$ ipython --no-banner

In [1]: import numpy as np

In [2]: import numpy.linalg as la

In [3]: np.set_printoptions(precision=2, suppress=True, linewidth=200, sign=" ")

In [4]: other = np.array([[5, 1, 5, 3, 4, 5, 4, 5, 4, 0],
   ...:     [1, 2, 5, 3, 4, 3, 2, 4, 5, 0],
   ...:     [1, 2, 4, 1, 2, 1, 3, 5, 3, 4],
   ...:     [1, 5, 4, 4, 2, 0, 2, 3, 0, 0],
   ...:     [5, 5, 5, 3, 3, 1, 1, 4, 4, 4],
   ...:     [4, 4, 4, 3, 2, 2, 3, 5, 3, 4],
   ...:     [5, 1, 4, 2, 2, 0, 4, 5, 1, 2],
   ...:     [2, 2, 2, 3, 0, 5, 2, 4, 0, 2],
   ...:     [1, 5, 0, 3, 5, 4, 2, 1, 3, 0],
   ...:     [5, 2, 3, 4, 5, 1, 2, 4, 5, 4]])

In [5]: other[-1] = other[0]

In [6]: F = other + 0.1 * np.eye(10)

In [7]: print(F)
[[ 5.1  1.   5.   3.   4.   5.   4.   5.   4.   0. ]
 [ 1.   2.1  5.   3.   4.   3.   2.   4.   5.   0. ]
 [ 1.   2.   4.1  1.   2.   1.   3.   5.   3.   4. ]
 [ 1.   5.   4.   4.1  2.   0.   2.   3.   0.   0. ]
 [ 5.   5.   5.   3.   3.1  1.   1.   4.   4.   4. ]
 [ 4.   4.   4.   3.   2.   2.1  3.   5.   3.   4. ]
 [ 5.   1.   4.   2.   2.   0.   4.1  5.   1.   2. ]
 [ 2.   2.   2.   3.   0.   5.   2.   4.1  0.   2. ]
 [ 1.   5.   0.   3.   5.   4.   2.   1.   3.1  0. ]
 [ 5.   1.   5.   3.   4.   5.   4.   5.   4.   0.1]]

In [8]: other = F / np.sqrt((F ** 2).mean(axis=1, keepdims=True))

In [9]: la.norm(other, axis=1)
Out[9]: array([ 3.16,  3.16,  3.16,  3.16,  3.16,  3.16,  3.16,  3.16,  3.16,  3.16])

In [10]: print(la.matrix_rank(F - F.mean(axis=1, keepdims=True)))
9

In [11]: la.matrix_rank(other) == la.matrix_rank(F)
Out[11]: np.True_

In [12]: T = np.stack([F, 3 * F, F[::-1]])

In [13]: print(la.matrix_rank(T))
[ 10  10  10]

In [14]: (T @ F.T).shape
Out[14]: (3, 10, 10)

In [15]: rng = np.random.default_rng(514070)

In [16]: lab = rng.permutation(10)

In [17]: other = F[:, lab] * rng.choice([-1, 1], 10)

In [18]: other
Out[18]: 
array([[ 4. ,  5. ,  4. , -5. ,  5. ,  1. , -3. , -5.1, -0. ,  4. ],
       [ 5. ,  3. ,  4. , -4. ,  5. ,  2.1, -3. , -1. , -0. ,  2. ],
       [ 3. ,  1. ,  2. , -5. ,  4.1,  2. , -1. , -1. , -4. ,  3. ],
       [ 0. ,  0. ,  2. , -3. ,  4. ,  5. , -4.1, -1. , -0. ,  2. ],
       [ 4. ,  1. ,  3.1, -4. ,  5. ,  5. , -3. , -5. , -4. ,  1. ],
       [ 3. ,  2.1,  2. , -5. ,  4. ,  4. , -3. , -4. , -4. ,  3. ],
       [ 1. ,  0. ,  2. , -5. ,  4. ,  1. , -2. , -5. , -2. ,  4.1],
       [ 0. ,  5. ,  0. , -4.1,  2. ,  2. , -3. , -2. , -2. ,  2. ],
       [ 3.1,  4. ,  5. , -1. ,  0. ,  5. , -3. , -1. , -0. ,  2. ],
       [ 4. ,  5. ,  4. , -5. ,  5. ,  1. , -3. , -5. , -0.1,  4. ]])

In [19]: U, _, Vt = la.svd(F.T @ other)

In [20]: print(lab)
[ 8  5  4  7  2  1  3  0  9  6]

In [21]: np.round(la.lstsq(F, other)[0], 2) + 0
Out[21]: 
array([[ 0.,  0.,  0.,  0.,  0.,  0.,  0., -1.,  0.,  0.],
       [ 0.,  0.,  0.,  0.,  0.,  1.,  0.,  0.,  0.,  0.],
       [ 0.,  0.,  0.,  0.,  1.,  0.,  0.,  0.,  0.,  0.],
       [ 0.,  0.,  0.,  0.,  0.,  0., -1.,  0.,  0.,  0.],
       [ 0.,  0.,  1.,  0.,  0.,  0.,  0.,  0.,  0.,  0.],
       [ 0.,  1.,  0.,  0.,  0.,  0.,  0.,  0.,  0.,  0.],
       [ 0.,  0.,  0.,  0.,  0.,  0.,  0.,  0.,  0.,  1.],
       [ 0.,  0.,  0., -1.,  0.,  0.,  0.,  0.,  0.,  0.],
       [ 1.,  0.,  0.,  0.,  0.,  0.,  0.,  0.,  0.,  0.],
       [ 0.,  0.,  0.,  0.,  0.,  0.,  0.,  0., -1.,  0.]])

In [22]: print(np.round(U @ Vt, 2) + 0)
[[ 0.  0.  0.  0.  0.  0.  0. -1.  0.  0.]
 [ 0.  0.  0.  0.  0.  1.  0.  0.  0.  0.]
 [ 0.  0.  0.  0.  1.  0.  0.  0.  0.  0.]
 [ 0.  0.  0.  0.  0.  0. -1.  0.  0.  0.]
 [ 0.  0.  1.  0.  0.  0.  0.  0.  0.  0.]
 [ 0.  1.  0.  0.  0.  0.  0.  0.  0.  0.]
 [ 0.  0.  0.  0.  0.  0.  0.  0.  0.  1.]
 [ 0.  0.  0. -1.  0.  0.  0.  0.  0.  0.]
 [ 1.  0.  0.  0.  0.  0.  0.  0.  0.  0.]
 [ 0.  0.  0.  0.  0.  0.  0.  0. -1.  0.]]
